>>> import numpy as np
>>> from numpy import linalg as LA
>>> np.set_printoptions(precision=2, suppress=True, linewidth=200, sign=" ")
>>> feats = np.loadtxt("out11.csv", delimiter=",")
>>> feats
array([[ 12.,   4.,   3.,   4.,   7.,   8.,  -3.,  -4.,  -4.],
       [ 12.,   4.,   0.,  -4.,   2.,  -4.,   9.,  -1.,   3.],
       [-18.,  -6.,   0.,   3.,   7.,  -7.,   6.,  -5.,   4.],
       [ -3.,  -1.,   7.,   8.,  -3.,   2.,  -2.,  -6.,  -5.],
       [ 24.,   8.,   5.,   1.,  -8.,  -4.,  -9.,   5.,   7.],
       [-27.,  -9.,   7.,   4.,  -6.,  -3.,   1.,   2.,  -6.],
       [  6.,   2.,  -6.,   1.,   5.,  -2.,  -9.,  -1.,   6.],
       [ 27.,   9.,   3.,   8.,  -1.,  -2.,  -4.,  -9.,   0.]])
>>> vec = np.array([7, 3, 5, 3, -4, -6, -5, -2, 6])
>>> a = np.maximum(feats @ vec, 0)
>>> np.flatnonzero(a > 1e-9)
array([ 0,  1,  3,  4,  6,  7])
>>> a
array([  46.,   75.,    0.,   27.,  353.,    0.,   96.,  309.])
>>> M2 = feats / np.sqrt((feats ** 2).mean(axis=1, keepdims=True))
>>> LA.matrix_rank(feats - feats.mean(axis=1, keepdims=True))
np.int64(8)
>>> LA.matrix_rank(M2) == LA.matrix_rank(feats)
np.True_
>>> M2[1]
array([ 2.13,  0.71,  0.  , -0.71,  0.35, -0.71,  1.59, -0.18,  0.53])
>>> LA.norm(M2, axis=1)
array([ 3.,  3.,  3.,  3.,  3.,  3.,  3.,  3.])
>>> rng = np.random.default_rng(38908)
>>> M2 = feats + rng.integers(-2, 3, (8, 7)) @ rng.integers(-2, 3, (7, 9))
>>> M2
array([[  9.,   9.,  18., -10.,   1.,   0.,  10.,  -6., -11.],
       [ 16.,   9.,  -1.,  -3.,  10.,  -7.,   7.,  -2.,   8.],
       [-23.,  -6.,   6.,  -1.,  -9., -11.,   4., -14.,   4.],
       [ -7.,   1.,  12.,   7., -12.,  -3.,  -6., -13.,  -1.],
       [ 24.,  15.,  17.,  -6., -10., -11.,  -2.,   6.,   6.],
       [-26., -10.,   8.,  -3., -11.,  -2.,   5.,  -3.,  -9.],
       [  7.,   5.,   1.,  -2.,   8.,  -4.,   0.,   8.,  -1.],
       [ 27.,  11.,   7.,   4.,  -9.,  -4.,  -4., -14.,   2.]])
>>> LA.matrix_rank(M2 - feats, tol=1e-8)
np.int64(7)
>>> def softmax(z):
...     e = np.exp(z - z.max(axis=-1, keepdims=True))
...     return e / e.sum(axis=-1, keepdims=True)
... 
>>> softmax(feats).sum(axis=1)
array([ 1.,  1.,  1.,  1.,  1.,  1.,  1.,  1.])
>>> np.round(softmax(feats[5] + 4), 2) + 0
array([ 0.  ,  0.  ,  0.94,  0.05,  0.  ,  0.  ,  0.  ,  0.01,  0.  ])
>>> att = feats @ feats.T / np.sqrt(9)
>>> softmax(att).round(6).argmax(axis=1)
array([ 7,  7,  2,  3,  4,  5,  6,  7])
>>> np.round(softmax(att), 2) + 0
array([[ 0.  ,  0.  ,  0.  ,  0.  ,  0.  ,  0.  ,  0.  ,  1.  ],
       [ 0.  ,  0.  ,  0.  ,  0.  ,  0.  ,  0.  ,  0.  ,  1.  ],
       [ 0.  ,  0.  ,  1.  ,  0.  ,  0.  ,  0.  ,  0.  ,  0.  ],
       [ 0.  ,  0.  ,  0.  ,  0.66,  0.  ,  0.34,  0.  ,  0.  ],
       [ 0.  ,  0.  ,  0.  ,  0.  ,  1.  ,  0.  ,  0.  ,  0.  ],
       [ 0.  ,  0.  ,  0.  ,  0.  ,  0.  ,  1.  ,  0.  ,  0.  ],
       [ 0.  ,  0.  ,  0.  ,  0.  ,  0.09,  0.  ,  0.88,  0.03],
       [ 0.  ,  0.  ,  0.  ,  0.  ,  0.  ,  0.  ,  0.  ,  1.  ]])
>>> M = np.load("test12.npy")
>>> M
array([[ 1, -2,  4],
       [ 1, -1,  1],
       [ 1,  0,  0]])
>>> w, evecs = LA.eig(M)
>>> np.sort(LA.eigvals(M.T))
array([-1., -1.,  2.])
>>> np.round(M @ evecs[:, 0] - w[0] * evecs[:, 0], 2) + 0
array([ 0.,  0.,  0.])
>>> np.sort(LA.eigvals(M @ M))
array([ 1.,  1.,  4.])
>>> np.round(LA.det(M.T), 2)
np.float64(2.0)
>>> round(float(LA.det(2 * M)), 2), round(float(LA.det(M)), 2)
(16.0, 2.0)
>>> np.round(np.poly(M), 2) + 0
array([ 1.,  0., -3., -2.])
>>> LA.eigvals(M)
array([ 2., -1., -1.])
>>> np.kron(np.eye(2, dtype=int), M)
array([[ 1, -2,  4,  0,  0,  0],
       [ 1, -1,  1,  0,  0,  0],
       [ 1,  0,  0,  0,  0,  0],
       [ 0,  0,  0,  1, -2,  4],
       [ 0,  0,  0,  1, -1,  1],
       [ 0,  0,  0,  1,  0,  0]])
>>> np.einsum("ii->", M)
np.int64(0)
>>> X = np.load("mat.npy")
>>> X
array([[ 10.76,   7.61,  -9.18, -14.98,   4.85, -11.39,  11.48,   9.99],
       [ 10.74,   4.26,  -9.53, -15.15,   5.32, -10.46,  10.06,  12.14],
       [  9.83,   6.55,  -8.33, -14.09,   5.31, -13.15,  10.08,   8.39],
       [ 10.32,   6.67,  -7.73, -14.85,   5.51, -11.49,  13.07,   8.94],
       [  8.82,   5.69,  -8.17, -12.96,   4.22, -10.97,   9.8 ,  10.21],
       [  8.42,   5.86,  -7.86, -16.89,   6.86, -11.93,  13.69,   8.28],
       [  8.41,   6.5 ,  -7.99, -14.35,   6.15, -11.04,  13.8 ,   8.76],
       [  6.86,   8.  , -10.05, -14.21,   6.77, -12.61,  12.3 ,   9.69],
       [  8.93,   4.88,  -9.36, -15.26,   7.29, -12.16,  11.68,   8.97],
       [  8.78,   6.16,  -8.32, -13.24,   4.62, -11.59,  11.55,   6.99],
       [  9.37,   5.  ,  -8.37, -15.45,   6.05, -10.25,  12.87,   9.24],
       [ 10.22,   6.53,  -8.47, -14.  ,   7.25, -11.09,  10.77,   9.25],
       [  6.68,   6.59,  -9.98, -15.95,   7.79, -12.78,  12.55,   9.56],
       [ 10.54,   7.74, -10.13, -14.06,   5.03, -10.75,  12.02,   8.97],
       [  8.91,   6.29,  -6.86, -14.97,   6.02, -10.58,  11.49,   7.97],
       [  7.74,   8.59,  -8.11, -16.02,   6.61, -12.52,  11.3 ,   7.44],
       [  8.23,   5.72,  -9.67, -15.5 ,   5.39, -11.11,  11.87,   7.76],
       [ 11.4 ,   7.05,  -9.19, -14.51,   5.73, -13.32,  12.11,   9.85],
       [  9.14,   6.89,  -7.77, -16.08,   5.14, -10.24,  12.24,   9.71],
       [ 10.47,   6.21, -10.37, -16.2 ,   5.49,  -9.5 ,  11.7 ,   8.57],
       [  8.24,   4.2 ,  -8.  , -13.84,   5.58, -12.13,  13.3 ,   6.57],
       [  8.85,   5.4 ,  -8.26, -15.44,   6.71, -12.39,  10.81,   9.61],
       [  8.56,   4.06,  -9.14, -17.84,   6.85, -11.1 ,  13.63,   7.56],
       [  9.37,   5.88,  -8.98, -16.03,   5.82, -12.13,  11.59,   8.57],
       [  8.42,   7.27,  -8.81, -16.9 ,   5.45, -12.52,  12.8 ,   9.48],
       [  9.43,   5.95,  -7.56, -14.52,   6.2 , -12.13,  11.08,   8.05],
       [  9.28,   6.43,  -7.6 , -13.7 ,   5.88, -11.26,  13.83,   8.92],
       [ 10.8 ,   6.94,  -8.44, -15.07,   4.84, -13.03,  11.44,   8.97],
       [  9.54,   4.62,  -9.39, -14.73,   7.36, -12.09,  10.82,  10.31],
       [ 10.02,   5.85,  -9.  , -14.86,   4.73, -11.79,  11.3 ,   7.92],
       [  8.87,   5.  ,  -9.15, -13.57,   5.83, -11.5 ,  10.87,   9.13],
       [  8.2 ,   4.64,  -8.25, -14.43,   6.51, -11.93,  12.2 ,  10.32],
       [  9.5 ,   4.18,  -8.69, -13.81,   4.37, -12.47,  12.93,   9.41],
       [  7.6 ,   5.84,  -9.58, -14.34,   5.68, -13.18,  12.03,   8.32],
       [ 10.23,   5.26,  -9.72, -15.15,   5.96, -11.32,  12.71,   7.66],
       [  8.92,   4.57,  -9.23, -14.64,   5.08, -12.71,  10.17,   9.26],
       [  7.85,   3.36,  -9.51, -14.75,   3.33, -11.75,  11.66,   7.77]])
>>> M2 = np.c_[X[:, :1] @ np.array([[0]]), np.array([1, 0, 3, 0, 2, 1, 2, 1, 2, 1, 1, 3, 2, 2, 1, 2, 0, 1, 0, 3, 0, 3, 0, 1, 2, 1, 1, 0, 2, 1, 1, 2, 1, 2, 3, 2, 1])]
>>> M2
array([[ 0.,  1.],
       [ 0.,  0.],
       [ 0.,  3.],
       [ 0.,  0.],
       [ 0.,  2.],
       [ 0.,  1.],
       [ 0.,  2.],
       [ 0.,  1.],
       [ 0.,  2.],
       [ 0.,  1.],
       [ 0.,  1.],
       [ 0.,  3.],
       [ 0.,  2.],
       [ 0.,  2.],
       [ 0.,  1.],
       [ 0.,  2.],
       [ 0.,  0.],
       [ 0.,  1.],
       [ 0.,  0.],
       [ 0.,  3.],
       [ 0.,  0.],
       [ 0.,  3.],
       [ 0.,  0.],
       [ 0.,  1.],
       [ 0.,  2.],
       [ 0.,  1.],
       [ 0.,  1.],
       [ 0.,  0.],
       [ 0.,  2.],
       [ 0.,  1.],
       [ 0.,  1.],
       [ 0.,  2.],
       [ 0.,  1.],
       [ 0.,  2.],
       [ 0.,  3.],
       [ 0.,  2.],
       [ 0.,  1.]])
>>> LA.norm(LA.qr(X)[0].T @ M2, axis=0) ** 2 / ((M2 ** 2).sum(axis=0) + 1e-12)
array([ 0.  ,  0.77])
>>> LA.lstsq(X, M2[:, 0])[0]
array([ 0.,  0.,  0.,  0.,  0.,  0.,  0.,  0.])
>>> LA.norm(M2 - X @ LA.lstsq(X, M2)[0], axis=0)
array([ 0. ,  4.9])
>>> LA.matrix_rank(M2)
np.int64(1)
